$ ipython --no-banner

In [1]: import numpy as np

In [2]: from numpy import linalg as LA

In [3]: np.set_printoptions(precision=1, suppress=True, linewidth=160, floatmode="fixed")

In [4]: def rd(a):
   ...:     return np.round(a, 1) + 0
   ...: 

In [5]: E = 0.5 ** np.abs(np.subtract.outer(np.arange(10), np.arange(10)))

In [6]: print(rd(E))
[[1.0 0.5 0.2 0.1 0.1 0.0 0.0 0.0 0.0 0.0]
 [0.5 1.0 0.5 0.2 0.1 0.1 0.0 0.0 0.0 0.0]
 [0.2 0.5 1.0 0.5 0.2 0.1 0.1 0.0 0.0 0.0]
 [0.1 0.2 0.5 1.0 0.5 0.2 0.1 0.1 0.0 0.0]
 [0.1 0.1 0.2 0.5 1.0 0.5 0.2 0.1 0.1 0.0]
 [0.0 0.1 0.1 0.2 0.5 1.0 0.5 0.2 0.1 0.1]
 [0.0 0.0 0.1 0.1 0.2 0.5 1.0 0.5 0.2 0.1]
 [0.0 0.0 0.0 0.1 0.1 0.2 0.5 1.0 0.5 0.2]
 [0.0 0.0 0.0 0.0 0.1 0.1 0.2 0.5 1.0 0.5]
 [0.0 0.0 0.0 0.0 0.0 0.1 0.1 0.2 0.5 1.0]]

In [7]: w, evecs = LA.eigh(E)

In [8]: vec = np.array([0, 0, 1, 0, 3, 3, 0, 0, 1, 1])

In [9]: print(rd(evecs * np.abs(w) @ evecs.T))
[[1.0 0.5 0.2 0.1 0.1 0.0 0.0 0.0 0.0 0.0]
 [0.5 1.0 0.5 0.3 0.1 0.1 0.0 0.0 0.0 0.0]
 [0.2 0.5 1.0 0.5 0.3 0.1 0.1 0.0 0.0 0.0]
 [0.1 0.3 0.5 1.0 0.5 0.2 0.1 0.1 0.0 0.0]
 [0.1 0.1 0.3 0.5 1.0 0.5 0.2 0.1 0.1 0.0]
 [0.0 0.1 0.1 0.2 0.5 1.0 0.5 0.2 0.1 0.1]
 [0.0 0.0 0.1 0.1 0.2 0.5 1.0 0.5 0.2 0.1]
 [0.0 0.0 0.0 0.1 0.1 0.2 0.5 1.0 0.5 0.2]
 [0.0 0.0 0.0 0.0 0.1 0.1 0.2 0.5 1.0 0.5]
 [0.0 0.0 0.0 0.0 0.0 0.1 0.1 0.2 0.5 1.0]]

In [10]: print(rd(LA.eigvalsh(E[1:, 1:])))
[0.3 0.4 0.4 0.5 0.7 0.9 1.3 1.9 2.6]

In [11]: print(rd(vec @ E @ vec / (vec @ vec)), rd(w[0]), rd(w[-1]))
1.7 0.3 2.7

In [12]: print(rd(vec @ E @ vec))
35.0

In [13]: print(rd(np.abs(E).sum(axis=1).max()), rd(np.abs(w).max()))
2.9 2.7

In [14]: Y = LA.inv(E)

In [15]: print(np.allclose(Y, E.T))
False

In [16]: print(rd(E @ Y))
[[1.0 0.0 0.0 0.0 0.0 0.0 0.0 0.0 0.0 0.0]
 [0.0 1.0 0.0 0.0 0.0 0.0 0.0 0.0 0.0 0.0]
 [0.0 0.0 1.0 0.0 0.0 0.0 0.0 0.0 0.0 0.0]
 [0.0 0.0 0.0 1.0 0.0 0.0 0.0 0.0 0.0 0.0]
 [0.0 0.0 0.0 0.0 1.0 0.0 0.0 0.0 0.0 0.0]
 [0.0 0.0 0.0 0.0 0.0 1.0 0.0 0.0 0.0 0.0]
 [0.0 0.0 0.0 0.0 0.0 0.0 1.0 0.0 0.0 0.0]
 [0.0 0.0 0.0 0.0 0.0 0.0 0.0 1.0 0.0 0.0]
 [0.0 0.0 0.0 0.0 0.0 0.0 0.0 0.0 1.0 0.0]
 [0.0 0.0 0.0 0.0 0.0 0.0 0.0 0.0 0.0 1.0]]

In [17]: print(rd(LA.det(E) * Y))
[[ 0.1 -0.1  0.0  0.0  0.0  0.0  0.0  0.0  0.0  0.0]
 [-0.1  0.1 -0.1  0.0  0.0  0.0  0.0  0.0  0.0  0.0]
 [ 0.0 -0.1  0.1 -0.1  0.0  0.0  0.0  0.0  0.0  0.0]
 [ 0.0  0.0 -0.1  0.1 -0.1  0.0  0.0  0.0  0.0  0.0]
 [ 0.0  0.0  0.0 -0.1  0.1 -0.1  0.0  0.0  0.0  0.0]
 [ 0.0  0.0  0.0  0.0 -0.1  0.1 -0.1  0.0  0.0  0.0]
 [ 0.0  0.0  0.0  0.0  0.0 -0.1  0.1 -0.1  0.0  0.0]
 [ 0.0  0.0  0.0  0.0  0.0  0.0 -0.1  0.1 -0.1  0.0]
 [ 0.0  0.0  0.0  0.0  0.0  0.0  0.0 -0.1  0.1 -0.1]
 [ 0.0  0.0  0.0  0.0  0.0  0.0  0.0  0.0 -0.1  0.1]]

In [18]: Y = np.array([[0, 0, 3, 2, 0],
    ...:     [3, 1, 3, 1, 3],
    ...:     [0, 3, 3, 1, 3],
    ...:     [1, 0, 3, 2, 1],
    ...:     [1, 1, 1, 1, 2]])

In [19]: Y[-1] = Y[0]

In [20]: W0 = Y + 0.1 * np.eye(5)

In [21]: print(W0)
[[0.1 0.0 3.0 2.0 0.0]
 [3.0 1.1 3.0 1.0 3.0]
 [0.0 3.0 3.1 1.0 3.0]
 [1.0 0.0 3.0 2.1 1.0]
 [0.0 0.0 3.0 2.0 0.1]]

In [22]: u = np.array([1, -6, 9])

In [23]: print(rd(np.correlate(W0[1], W0[3], "full")))
[ 3.0  7.4 14.3 10.6 17.1 10.4 12.0  1.0  3.0]

In [24]: q = W0.astype(float).copy()

In [25]: for j in range(5):
    ...:     q[:, j] -= q[:, :j] @ (q[:, :j].T @ q[:, j])
    ...:     q[:, j] /= LA.norm(q[:, j])
    ...: 

In [26]: print(rd(q.T @ W0))
[[3.2 1.0 3.9 1.7 3.2]
 [0.0 3.0 2.8 0.8 3.0]
 [0.0 0.0 4.7 3.3 0.2]
 [0.0 0.0 0.0 0.2 0.3]
 [0.0 0.0 0.0 0.0 0.1]]

In [27]: print(rd(q.T @ q))
[[1.0 0.0 0.0 0.0 0.0]
 [0.0 1.0 0.0 0.0 0.0]
 [0.0 0.0 1.0 0.0 0.0]
 [0.0 0.0 0.0 1.0 0.0]
 [0.0 0.0 0.0 0.0 1.0]]

In [28]: Y = np.array([[2, 0], [0, 1]])

In [29]: Z = np.kron(Y, W0)

In [30]: print(Z.shape)
(10, 10)

In [31]: print(Z)
[[0.2 0.0 6.0 4.0 0.0 0.0 0.0 0.0 0.0 0.0]
 [6.0 2.2 6.0 2.0 6.0 0.0 0.0 0.0 0.0 0.0]
 [0.0 6.0 6.2 2.0 6.0 0.0 0.0 0.0 0.0 0.0]
 [2.0 0.0 6.0 4.2 2.0 0.0 0.0 0.0 0.0 0.0]
 [0.0 0.0 6.0 4.0 0.2 0.0 0.0 0.0 0.0 0.0]
 [0.0 0.0 0.0 0.0 0.0 0.1 0.0 3.0 2.0 0.0]
 [0.0 0.0 0.0 0.0 0.0 3.0 1.1 3.0 1.0 3.0]
 [0.0 0.0 0.0 0.0 0.0 0.0 3.0 3.1 1.0 3.0]
 [0.0 0.0 0.0 0.0 0.0 1.0 0.0 3.0 2.1 1.0]
 [0.0 0.0 0.0 0.0 0.0 0.0 0.0 3.0 2.0 0.1]]

In [32]: rng = np.random.default_rng(60508)

In [33]: lab = rng.permutation(5)

In [34]: print(lab)
[1 2 0 4 3]

In [35]: Y = W0[lab][:, lab]

In [36]: print(np.diag(Y))
[1.1 3.1 0.1 0.1 2.1]

In [37]: print(np.trace(Y))
6.5

In [38]: print(rd(LA.det(Y)), rd(LA.det(W0[lab])))
1.5 -1.5

In [39]: print(np.allclose(Y, W0))
False

In [40]: q, r_ = LA.qr(W0)

In [41]: print(rd(r_))
[[-3.2 -1.0 -3.9 -1.7 -3.2]
 [ 0.0 -3.0 -2.8 -0.8 -3.0]
 [ 0.0  0.0 -4.7 -3.3 -0.2]
 [ 0.0  0.0  0.0 -0.2 -0.3]
 [ 0.0  0.0  0.0  0.0  0.1]]

In [42]: print(np.allclose(r_.T @ r_, W0.T @ W0))
True

In [43]: print(rd(q))
[[ 0.0  0.0 -0.6  0.3 -0.7]
 [-0.9  0.0  0.2  0.3  0.0]
 [ 0.0 -1.0 -0.1 -0.1  0.0]
 [-0.3  0.1 -0.4 -0.8  0.0]
 [ 0.0  0.0 -0.6  0.4  0.7]]

In [44]: m1 = np.load("out4.npy")

In [45]: print(m1)
[[-8 -8  0  8  8  0]
 [ 0 -6 -8  0  6  8]
 [ 0 -6 -2  0  6  2]
 [ 8  8  0  4  4  0]
 [ 0  6  8  0  3  4]
 [ 0  6  2  0  3  1]]

In [46]: w1 = np.array([[-2, 3, -3, 0, 3, 2],
    ...:     [-1, -3, -1, -1, 0, -2],
    ...:     [1, -3, 3, 0, -2, 2],
    ...:     [2, -1, -1, -2, -3, 1],
    ...:     [-3, 3, 1, -2, 2, 0],
    ...:     [-2, 0, 3, 2, 1, 3]])

In [47]: b = np.array([-2, 1, 0, 0, 0, 0])

In [48]: hid = np.maximum(m1 @ w1 + b, 0)

In [49]: print(hid)
[[14 17 32  0  0  8]
 [ 0 61 12 10 36 20]
 [ 0 43 12  0 18 14]
 [ 0  9  0  0 20  4]
 [ 0  0 33  0  0 16]
 [ 0  0  6  0  3  0]]

In [50]: Z = np.array([[0, 0], [1, -2], [0, 0], [0, -2], [1, 1], [0, -1]])

In [51]: print(w1 @ Z)
[[ 6 -5]
 [-3 10]
 [-5  2]
 [-4  2]
 [ 5  0]
 [ 1 -6]]

In [52]: print(hid @ Z)
[[  17  -42]
 [  97 -126]
 [  61  -82]
 [  29   -2]
 [   0  -16]
 [   3    3]]

In [53]: print((hid @ Z).round(6).argmax(axis=1))
[0 0 0 0 0 0]
